$ python -q
>>> import numpy as np
>>> np.set_printoptions(precision=3, suppress=True, linewidth=200)
>>> A = np.diag(np.array([1, 2, -1, 2, -3, -3, -1, -1]))
>>> A
array([[ 1,  0,  0,  0,  0,  0,  0,  0],
       [ 0,  2,  0,  0,  0,  0,  0,  0],
       [ 0,  0, -1,  0,  0,  0,  0,  0],
       [ 0,  0,  0,  2,  0,  0,  0,  0],
       [ 0,  0,  0,  0, -3,  0,  0,  0],
       [ 0,  0,  0,  0,  0, -3,  0,  0],
       [ 0,  0,  0,  0,  0,  0, -1,  0],
       [ 0,  0,  0,  0,  0,  0,  0, -1]])
>>> q, V = np.linalg.qr(A[:, :4])[0], np.linalg.qr(A[:, 4:])[0]
>>> sigma = np.linalg.svd(q.T @ V, compute_uv=False)
>>> np.degrees(np.arccos(sigma.clip(0, 1)))
array([90., 90., 90., 90.])
>>> sigma
array([0., 0., 0., 0.])
>>> C2 = A.T @ A
>>> np.trace(C2), (A ** 2).sum()
(np.int64(30), np.int64(30))
>>> (A @ A.T).shape
(8, 8)
>>> def softmax(z):
...     e = np.exp(z - z.max(axis=-1, keepdims=True))
...     return e / e.sum(axis=-1, keepdims=True)
... 
>>> np.round(softmax(10 * A[7]), 3) + 0
array([0.143, 0.143, 0.143, 0.143, 0.143, 0.143, 0.143, 0.   ])
>>> softmax(A).sum(axis=1)
array([1., 1., 1., 1., 1., 1., 1., 1.])
>>> softmax(A[7])
array([0.136, 0.136, 0.136, 0.136, 0.136, 0.136, 0.136, 0.05 ])
>>> S = A @ A.T / np.sqrt(8)
>>> softmax(S)[7] @ A
array([ 0.119,  0.237, -0.119,  0.237, -0.356, -0.356, -0.119, -0.169])
>>> other = np.array([[2, 3, 2, 3, 1, 2, 1, 4]])
>>> feats = other.T @ other
>>> feats
array([[ 4,  6,  4,  6,  2,  4,  2,  8],
       [ 6,  9,  6,  9,  3,  6,  3, 12],
       [ 4,  6,  4,  6,  2,  4,  2,  8],
       [ 6,  9,  6,  9,  3,  6,  3, 12],
       [ 2,  3,  2,  3,  1,  2,  1,  4],
       [ 4,  6,  4,  6,  2,  4,  2,  8],
       [ 2,  3,  2,  3,  1,  2,  1,  4],
       [ 8, 12,  8, 12,  4,  8,  4, 16]])
>>> Uu, sigma, vt = np.linalg.svd(feats)
>>> sigma.round(3) + 0
array([48.,  0.,  0.,  0.,  0.,  0.,  0.,  0.])
>>> other = Uu[:, :1] @ np.diag(sigma[:1]) @ vt[:1]
>>> round(np.linalg.norm(feats - other, 2), 3), np.round(sigma[1], 3)
(np.float64(0.0), np.float64(0.0))
>>> np.linalg.matrix_rank(feats, rtol=0.05)
np.int64(1)
>>> np.linalg.matrix_rank(other)
np.int64(1)
